$ ipython --no-banner

In [1]: import numpy as np

In [2]: import numpy.linalg as la

In [3]: np.set_printoptions(precision=1, suppress=True, linewidth=160, legacy="1.25")

In [4]: W0 = np.load("sample6.npy")

In [5]: W0
Out[5]: 
array([[ 4.4,  2.8, -0.4,  3.7,  2.3, -3.8],
       [ 2.6,  1.9,  0.7,  3.6,  2.8, -1. ],
       [ 2.8,  2.9, -0.2,  2.7,  4.2, -0.3],
       [ 2.9,  1.6,  1.2,  5.4,  3.5, -2.5],
       [ 3.2,  2.3,  3.8,  3.2,  1.1, -1.2],
       [ 0.5,  2.8, -0.3,  2.8,  2.6, -2. ],
       [ 5.6, -0.2, -3. , -6. , -3.6, -1.8],
       [ 5.8, -2.5, -4.3, -6.1, -1.9, -3.2],
       [ 1.7,  3.3,  2.9,  3.1,  3.5, -1.2],
       [-3.6,  4.4,  1.2, -3.9,  7.6,  0. ],
       [ 2.1,  3.1,  0.2,  2.8,  1.7, -0.4],
       [ 4.8, -2.5, -5.5, -3.4, -2.4, -3.3],
       [ 5.8, -1.8, -4. , -4. , -2.5, -2.8],
       [-3.7,  5.8, -0.4, -5.5,  3.3, -0.3],
       [ 6.7, -1.5, -2. , -6.7, -2.6, -2.9],
       [ 2.4,  2.6, -0.9,  4.3,  3.4,  0.4],
       [ 4.1, -2. , -2.4, -7.2, -2. , -3.1],
       [ 1.7,  3.5,  1.1,  4.8,  3.9, -2.4],
       [ 3.1,  1.9,  1.5,  4.2,  2.7, -0.3],
       [ 1.4,  2.3, -1.4,  5.3,  3.1, -1.3],
       [ 1.3,  2. , -0.4,  1.8,  4.9, -1.7],
       [ 5.2, -0.2, -4.6, -4.7, -1.8, -4.1],
       [ 2.6,  2.8,  0.2,  4.2,  2.6, -0.1],
       [-3.1,  4.5,  0.3, -2.4,  5.9,  0. ],
       [-2.5,  5. ,  1.3, -3.6,  6.9, -1. ],
       [ 2. ,  3.7, -0.5,  2.2,  3.1, -2.3],
       [ 7.3, -1.4, -3.5, -5.2, -4. , -1.7],
       [-4.6,  3. ,  0.8, -3.6,  4.7, -1.1],
       [-3.1,  3.8,  0.5, -4.2,  7.7, -0.6],
       [ 3.1,  3.7,  0.6,  4.2,  2.6, -3.8],
       [ 1.4,  2.7,  0.2,  2.9,  3. , -2.6],
       [ 6.4, -0.9, -3.7, -4.5, -2.8, -2.6],
       [ 3.4,  1.9, -0.3,  4.6,  4.8, -2.8],
       [-1.7,  6.3, -0.7, -3.5,  6.1,  0.2],
       [ 5.2, -1.4, -2.5, -5.9, -2. , -1.5],
       [ 2.4,  2.3,  0.7,  3.4,  4.2, -0.4],
       [ 3.6,  2.1,  2.3,  2.6,  1.2, -0.7],
       [ 5.3, -1.9, -6.6, -6. , -2.8,  0.2],
       [ 3.5,  2.5,  0.8,  4.7,  5.7, -1.1],
       [-2.3,  4.6,  0.6, -3.7,  7.6,  0.1],
       [ 6.2, -4.1, -3.7, -5.2,  0. , -2.1]])

In [6]: Xc = W0 - W0.mean(axis=0)

In [7]: U, sigma, vt = la.svd(Xc, full_matrices=False)

In [8]: round((sigma ** 2).sum() ** 2 / (sigma ** 4).sum(), 1)
Out[8]: 2.1

In [9]: np.abs(U[:, 0]).argmax()
Out[9]: 37

In [10]: sigma
Out[10]: array([36.9, 25. ,  8.1,  6.9,  6.6,  5.2])

In [11]: np.searchsorted(np.cumsum(sigma ** 2) / (sigma ** 2).sum(), 0.9) + 1
Out[11]: 2

In [12]: np.round(np.abs(vt[-1]), 1) + 0
Out[12]: array([0.7, 0.7, 0.1, 0.2, 0.3, 0. ])

In [13]: la.matrix_rank(Xc)
Out[13]: 6

In [14]: feats = np.load("w.npy")

In [15]: feats
Out[15]: 
array([[ 0,  0,  1],
       [ 1,  0,  0],
       [ 0,  0,  0],
       [-3,  0,  3],
       [ 0,  0,  1],
       [ 0,  0,  0]])

In [16]: # row 3 is much longer than the rest

In [17]: np.round(la.norm(feats, 2) / la.norm(feats), 1)
Out[17]: 1.0

In [18]: la.matrix_rank(feats, rtol=0.1)
Out[18]: 2

In [19]: np.argsort(-la.norm(feats, axis=0).round(6), kind="stable")[:3]
Out[19]: array([2, 0, 1])

In [20]: la.cond(feats) > 100
Out[20]: True

In [21]: U, sigma, vt = la.svd(feats)

In [22]: np.argmax(sigma[:-1] / (sigma[1:] + 1e-6)) + 1
Out[22]: 2

In [23]: other = U[:, :2] @ np.diag(sigma[:2]) @ vt[:2]

In [24]: round(la.norm(feats - other) / la.norm(feats), 1)
Out[24]: 0.0

In [25]: other.round(1) + 0
Out[25]: 
array([[ 0.,  0.,  1.],
       [ 1.,  0.,  0.],
       [ 0.,  0.,  0.],
       [-3.,  0.,  3.],
       [ 0.,  0.,  1.],
       [ 0.,  0.,  0.]])

In [26]: np.round(la.norm(feats - other, 2), 1), sigma[2]
Out[26]: (0.0, 0.0)

In [27]: U, sigma, vt = la.svd(feats, full_matrices=False)

In [28]: np.round(U.T @ feats @ vt.T, 1) + 0
Out[28]: 
array([[4.4, 0. , 0. ],
       [0. , 1.2, 0. ],
       [0. , 0. , 0. ]])

In [29]: np.round(vt @ vt.T, 1) + 0
Out[29]: 
array([[1., 0., 0.],
       [0., 1., 0.],
       [0., 0., 1.]])

In [30]: np.round(U.T @ U, 1) + 0
Out[30]: 
array([[1., 0., 0.],
       [0., 1., 0.],
       [0., 0., 1.]])

In [31]: sigma
Out[31]: array([4.4, 1.2, 0. ])

In [32]: np.abs(vt[0])
Out[32]: array([0.7, 0. , 0.7])

In [33]: np.round(feats @ la.pinv(feats) @ feats, 1) + 0
Out[33]: 
array([[ 0.,  0.,  1.],
       [ 1.,  0.,  0.],
       [ 0.,  0.,  0.],
       [-3.,  0.,  3.],
       [ 0.,  0.,  1.],
       [ 0.,  0.,  0.]])

In [34]: round(np.trace(la.pinv(feats) @ feats), 1)
Out[34]: 2.0

In [35]: np.allclose(feats[:-1].T @ la.lstsq(feats[:-1].T, feats[-1])[0], feats[-1])
Out[35]: True

In [36]: J = np.load("out3.npy")

In [37]: J.round(1) + 0
Out[37]: 
array([[ 0.1, -0.2, -0.2,  0. , -0.1,  0. ,  0.1],
       [-0.2,  0.2,  0.3,  0. ,  0.1,  0. , -0.2],
       [-0.2,  0.3,  0.4, -0.1,  0.1, -0.1, -0.3],
       [ 0. ,  0. , -0.1,  0. ,  0. ,  0. ,  0. ],
       [-0.1,  0.1,  0.1,  0. ,  0. ,  0. , -0.1],
       [ 0. ,  0. , -0.1,  0. ,  0. ,  0. ,  0. ],
       [ 0.1, -0.2, -0.3,  0. , -0.1,  0. ,  0.2]])

In [38]: # equal to its transpose

In [39]: U, sigma, vt = la.svd(J)

In [40]: sigma.round(1) + 0
Out[40]: array([1., 0., 0., 0., 0., 0., 0.])

In [41]: other = U[:, :1] @ np.diag(sigma[:1]) @ vt[:1]

In [42]: round(la.norm(J - other) / la.norm(J), 1)
Out[42]: 0.0

In [43]: la.matrix_rank(J, rtol=0.05)
Out[43]: 1

In [44]: rng = np.random.default_rng(1214)

In [45]: idx = rng.permutation(7)

In [46]: idx
Out[46]: array([2, 0, 3, 6, 4, 1, 5])

In [47]: other = J[idx][:, idx]

In [48]: round(la.det(other), 1), round(la.det(J[idx]), 1)
Out[48]: (-0.0, -0.0)

In [49]: A = np.load("test15.npy")

In [50]: A.round(1) + 0
Out[50]: 
array([[-0.6, -0.6, -0.5,  0.1,  0.1],
       [ 0. , -0.1,  0.1, -0.5,  0.9],
       [ 0. ,  0.4, -0.3,  0.7,  0.5],
       [-0.3,  0.6, -0.5, -0.5, -0.2],
       [-0.7,  0.2,  0.7,  0.1,  0. ]])

In [51]: np.allclose(A, A.T)
Out[51]: False

In [52]: np.sort(np.abs(la.eigvals(A)))
Out[52]: array([1., 1., 1., 1., 1.])

In [53]: A @ A
Out[53]: 
array([[ 0.3,  0.3,  0.4, -0.1, -0.8],
       [-0.4, -0.1,  0.8,  0.5,  0.1],
       [-0.6,  0.4,  0.1, -0.7,  0.1],
       [ 0.5, -0.4,  0.5, -0.5,  0.4],
       [ 0.4,  0.8,  0.1,  0.2,  0.4]])

In [54]: round(np.trace(A), 1)
Out[54]: -1.5

In [55]: (A - A.T) / 2
Out[55]: 
array([[ 0. , -0.3, -0.2,  0.2,  0.4],
       [ 0.3,  0. , -0.2, -0.6,  0.3],
       [ 0.2,  0.2,  0. ,  0.6, -0.1],
       [-0.2,  0.6, -0.6,  0. , -0.1],
       [-0.4, -0.3,  0.1,  0.1,  0. ]])

In [56]: np.poly(A)
Out[56]: array([ 1. ,  1.5,  0.9, -0.9, -1.5, -1. ])

In [57]: round(la.eigvals(A).sum().real, 1)
Out[57]: -1.5

In [58]: x0 = np.array([1, 3, 1, 5, 6])

In [59]: A.T @ (A @ x0)
Out[59]: array([1., 3., 1., 5., 6.])

In [60]: 5 - la.matrix_rank(A - np.eye(5), tol=1e-8)
Out[60]: 1

In [61]: [p for p in range(1, 25) if np.allclose(la.matrix_power(A, p), np.eye(5))]
Out[61]: []

In [62]: np.abs(la.eigvals(A))
Out[62]: array([1., 1., 1., 1., 1.])

In [63]: Q = A.astype(float).copy()

In [64]: for j in range(5):
    ...:     Q[:, j] -= Q[:, :j] @ (Q[:, :j].T @ Q[:, j])
    ...:     Q[:, j] /= la.norm(Q[:, j])
    ...: 

In [65]: np.round(Q.T @ A, 1) + 0
Out[65]: 
array([[1., 0., 0., 0., 0.],
       [0., 1., 0., 0., 0.],
       [0., 0., 1., 0., 0.],
       [0., 0., 0., 1., 0.],
       [0., 0., 0., 0., 1.]])

In [66]: Q.round(1) + 0
Out[66]: 
array([[-0.6, -0.6, -0.5,  0.1,  0.1],
       [ 0. , -0.1,  0.1, -0.5,  0.9],
       [ 0. ,  0.4, -0.3,  0.7,  0.5],
       [-0.3,  0.6, -0.5, -0.5, -0.2],
       [-0.7,  0.2,  0.7,  0.1,  0. ]])
